% python3 -q
>>> import numpy as np
>>> np.set_printoptions(suppress=True, linewidth=140)
>>> data = np.loadtxt("arr.csv", delimiter=",")
>>> data
array([[ 0.,  7.,  0.,  0.],
       [ 1., 15.,  5.,  9.],
       [13., 27., 20., 24.],
       [ 0.,  7.,  0.,  0.],
       [ 5., 19., 10., 14.],
       [ 1., 15.,  5.,  9.],
       [ 5., 19., 10., 14.],
       [ 1., 15.,  5.,  9.],
       [ 0.,  7.,  0.,  0.],
       [ 1., 15.,  5.,  9.],
       [ 0.,  7.,  0.,  0.],
       [ 1., 15.,  5.,  9.],
       [13., 27., 20., 24.],
       [ 0., 11.,  0.,  4.],
       [ 9., 23., 15., 19.],
       [13., 27., 20., 24.],
       [13., 27., 20., 24.],
       [ 1., 15.,  5.,  9.]])
>>> C = data[[17, 3]].astype(float)
>>> for _ in range(6):
...     labels = np.linalg.norm(data[:, None] - C, axis=-1).argmin(axis=1)
...     C = np.array([data[labels == j].mean(axis=0) for j in range(2)])
... 
>>> labels
array([1, 0, 0, 1, 0, 0, 0, 0, 1, 0, 1, 0, 0, 1, 0, 0, 0, 0])
>>> np.round(C[1] - C[0], 1)
array([ -5.9, -12.1, -11.2, -14.4])
>>> np.bincount(labels)
array([13,  5])
>>> vec = np.array([-1, 2, -3, 2])
>>> rhs = data @ vec
>>> b, lr = np.zeros(4), 1 / np.linalg.norm(data, 2) ** 2
>>> for i in range(20):
...     b -= lr * data.T @ (data @ b - rhs)
...     if i % 5 == 0: print(i, round(np.linalg.norm(data @ b - rhs), 1))
... 
0 51.9
5 45.0
10 39.1
15 34.0
>>> b.round(1)
array([-0.5,  1.5, -0.2,  0.3])
>>> out = np.c_[data[:, :1] @ np.array([[2]]), np.array([-2, -1, 3, 2, -1, 3, -2, 1, -2, 1, -3, 2, 3, 1, 1, -2, -3, -1])]
>>> out
array([[ 0., -2.],
       [ 2., -1.],
       [26.,  3.],
       [ 0.,  2.],
       [10., -1.],
       [ 2.,  3.],
       [10., -2.],
       [ 2.,  1.],
       [ 0., -2.],
       [ 2.,  1.],
       [ 0., -3.],
       [ 2.,  2.],
       [26.,  3.],
       [ 0.,  1.],
       [18.,  1.],
       [26., -2.],
       [26., -3.],
       [ 2., -1.]])
>>> np.round(np.linalg.norm(out - data @ np.linalg.lstsq(data, out)[0], axis=0), 1) + 0
array([0. , 8.2])
>>> np.linalg.matrix_rank(out)
np.int64(2)
